>>> import numpy as np
>>> from numpy import linalg as LA
>>> np.set_printoptions(precision=2, suppress=True, linewidth=140)
>>> W0 = np.load("layer9.npy")
>>> W0
array([[2, 0, 0, 0, 0, 0, 0],
       [0, 4, 0, 0, 0, 0, 0],
       [0, 0, 5, 0, 0, 0, 0],
       [0, 0, 0, 5, 0, 0, 0],
       [0, 0, 0, 0, 5, 0, 0],
       [0, 0, 0, 0, 0, 0, 0],
       [0, 0, 0, 0, 0, 0, 0]])
>>> # 7 blocks once reordered
>>> U, s, Vh = LA.svd(W0)
>>> print(np.argmax(s[:-1] / (s[1:] + 1e-6)) + 1)
5
>>> M2 = U[:, :5] @ np.diag(s[:5]) @ Vh[:5]
>>> round(float(LA.norm(W0 - M2, 2)), 2), s[5]
(0.0, np.float64(0.0))
>>> evals, evecs = LA.eigh(W0)
>>> print(LA.eigvalsh(W0 @ W0))
[ 0.  0.  4. 16. 25. 25. 25.]
>>> evecs.T @ W0 @ evecs
array([[0., 0., 0., 0., 0., 0., 0.],
       [0., 0., 0., 0., 0., 0., 0.],
       [0., 0., 2., 0., 0., 0., 0.],
       [0., 0., 0., 4., 0., 0., 0.],
       [0., 0., 0., 0., 5., 0., 0.],
       [0., 0., 0., 0., 0., 5., 0.],
       [0., 0., 0., 0., 0., 0., 5.]])
>>> evals
array([0., 0., 2., 4., 5., 5., 5.])
>>> print(np.unique(evals.round(6) + 0, return_counts=True)[1])
[2 1 1 3]
>>> W0 @ W0
array([[ 4,  0,  0,  0,  0,  0,  0],
       [ 0, 16,  0,  0,  0,  0,  0],
       [ 0,  0, 25,  0,  0,  0,  0],
       [ 0,  0,  0, 25,  0,  0,  0],
       [ 0,  0,  0,  0, 25,  0,  0],
       [ 0,  0,  0,  0,  0,  0,  0],
       [ 0,  0,  0,  0,  0,  0,  0]])
>>> np.sort(LA.eigvals(W0))
array([0., 0., 2., 4., 5., 5., 5.])
>>> [int(LA.matrix_rank(LA.matrix_power(W0, p))) for p in range(1, 8)]
[5, 5, 5, 5, 5, 5, 5]
>>> try:
...     LA.inv(W0)
... except LA.LinAlgError as e:
...     print(repr(e))
... 
LinAlgError('Singular matrix')
>>> evals, evecs = LA.eigh(W0)
>>> x = np.array([-1, 0, -1, 4, 3, -4, -2])
>>> round(x @ W0 @ x / (x @ x), 2), evals[0], evals[-1]
(np.float64(2.81), np.float64(0.0), np.float64(5.0))
>>> LA.eigvalsh(W0[1:, 1:])
array([0., 0., 4., 5., 5., 5.])
>>> print(evecs * np.maximum(evals, 0) @ evecs.T)
[[2. 0. 0. 0. 0. 0. 0.]
 [0. 4. 0. 0. 0. 0. 0.]
 [0. 0. 5. 0. 0. 0. 0.]
 [0. 0. 0. 5. 0. 0. 0.]
 [0. 0. 0. 0. 5. 0. 0.]
 [0. 0. 0. 0. 0. 0. 0.]
 [0. 0. 0. 0. 0. 0. 0.]]
>>> print(x @ W0 @ x)
132
>>> r = LA.matrix_rank(W0)
>>> r
np.int64(5)
>>> ns = LA.svd(W0)[2][r:].T
>>> ns @ ns.T
array([[0., 0., 0., 0., 0., 0., 0.],
       [0., 0., 0., 0., 0., 0., 0.],
       [0., 0., 0., 0., 0., 0., 0.],
       [0., 0., 0., 0., 0., 0., 0.],
       [0., 0., 0., 0., 0., 0., 0.],
       [0., 0., 0., 0., 0., 1., 0.],
       [0., 0., 0., 0., 0., 0., 1.]])
>>> LA.matrix_rank(W0.T @ W0), LA.matrix_rank(W0 @ W0.T)
(np.int64(5), np.int64(5))
>>> [int(LA.matrix_rank(W0[:i])) for i in range(1, len(W0) + 1)]
[1, 2, 3, 4, 5, 5, 5]
>>> ns.shape
(7, 2)
>>> K = np.load("case14.npy")
>>> print(K)
[[  0   0   3 -15]
 [  0   0 -15   0]
 [  2 -10   0   0]
 [-10   0   0   0]]
>>> x = np.array([2, -2, 3, 3])
>>> target = K @ x
>>> beta, lr = np.zeros(4), 1 / LA.norm(K, 2) ** 2
>>> for i in range(3):
...     beta -= lr * K.T @ (K @ beta - target)
...     if i % 1 == 0: print(i, round(LA.norm(K @ beta - target), 2))
... 
0 25.69
1 11.49
2 5.75
>>> np.round(LA.cond(K), 2)
np.float64(1.83)
>>> beta
array([ 1.67, -1.64,  2.9 ,  2.89])
>>> LA.matrix_power(K, 3)
array([[    0,     0,   918, -2340],
       [    0,     0, -2340,   450],
       [  612, -1560,     0,     0],
       [-1560,   300,     0,     0]])
>>> K @ K
array([[156, -30,   0,   0],
       [-30, 150,   0,   0],
       [  0,   0, 156, -30],
       [  0,   0, -30, 150]])
>>> print((K + K.T) / 2)
[[  0.    0.    2.5 -12.5]
 [  0.    0.  -12.5   0. ]
 [  2.5 -12.5   0.    0. ]
 [-12.5   0.    0.    0. ]]
>>> np.allclose(K @ K.T, K.T @ K)
False
>>> print(round(float(np.abs(LA.eigvals(K)).max()), 2))
13.53
>>> np.trace(K)
np.int64(0)
>>> np.round(LA.det(K), 2)
np.float64(22500.0)
>>> u = np.array([0, 3, 2])
>>> np.array([np.convolve(row, u, "same") for row in K])
array([[  0,   0,   9, -39],
       [  0,   0, -45, -30],
       [  6, -26, -20,   0],
       [-30, -20,   0,   0]])
>>> np.polyval(u, K[1])
array([  2,   2, -43,   2])
>>> np.correlate(K[1], K[0], "full")
array([  0,   0, 225, -45,   0,   0,   0])
>>> data = np.array([[12.0, 0.0, -6.0, 3.0, -6.0, -3.0, -6.0, 9.0],
...     [0.0, 3.0, 0.0, 0.0, 0.0, 0.0, 0.0, 0.0],
...     [-6.0, 0.0, 7.0, -2.0, 4.0, 2.0, 4.0, -6.0],
...     [3.0, 0.0, -2.0, 4.0, -2.0, -1.0, -2.0, 3.0],
...     [-6.0, 0.0, 4.0, -2.0, 7.0, 2.0, 4.0, -6.0],
...     [-3.0, 0.0, 2.0, -1.0, 2.0, 4.0, 2.0, -3.0],
...     [-6.0, 0.0, 4.0, -2.0, 4.0, 2.0, 7.0, -6.0],
...     [9.0, 0.0, -6.0, 3.0, -6.0, -3.0, -6.0, 12.0]])
>>> evals, evecs = LA.eigh(data)
>>> x = np.array([1, 0, 1, -3, -2, 1, 2, -2])
>>> x @ data @ x
np.float64(153.0)
>>> np.round(evecs * np.maximum(evals, 0) @ evecs.T, 2) + 0
array([[12.,  0., -6.,  3., -6., -3., -6.,  9.],
       [ 0.,  3.,  0.,  0.,  0.,  0.,  0.,  0.],
       [-6.,  0.,  7., -2.,  4.,  2.,  4., -6.],
       [ 3.,  0., -2.,  4., -2., -1., -2.,  3.],
       [-6.,  0.,  4., -2.,  7.,  2.,  4., -6.],
       [-3.,  0.,  2., -1.,  2.,  4.,  2., -3.],
       [-6.,  0.,  4., -2.,  4.,  2.,  7., -6.],
       [ 9.,  0., -6.,  3., -6., -3., -6., 12.]])
>>> np.abs(data).sum(axis=1).max(), np.round(np.abs(evals).max(), 2)
(np.float64(45.0), np.float64(35.0))
>>> np.round(evecs * np.sqrt(evals) @ evecs.T, 2) + 0
array([[ 2.91,  0.  , -0.78,  0.39, -0.78, -0.39, -0.78,  1.18],
       [ 0.  ,  1.73,  0.  ,  0.  ,  0.  ,  0.  ,  0.  ,  0.  ],
       [-0.78,  0.  ,  2.26, -0.26,  0.52,  0.26,  0.52, -0.78],
       [ 0.39,  0.  , -0.26,  1.86, -0.26, -0.13, -0.26,  0.39],
       [-0.78,  0.  ,  0.52, -0.26,  2.26,  0.26,  0.52, -0.78],
       [-0.39,  0.  ,  0.26, -0.13,  0.26,  1.86,  0.26, -0.39],
       [-0.78,  0.  ,  0.52, -0.26,  0.52,  0.26,  2.26, -0.78],
       [ 1.18,  0.  , -0.78,  0.39, -0.78, -0.39, -0.78,  2.91]])
>>> print(np.round(x @ data @ x / (x @ x), 2), np.round(evals[0], 2), round(float(evals[-1]), 2))
6.38 3.0 35.0
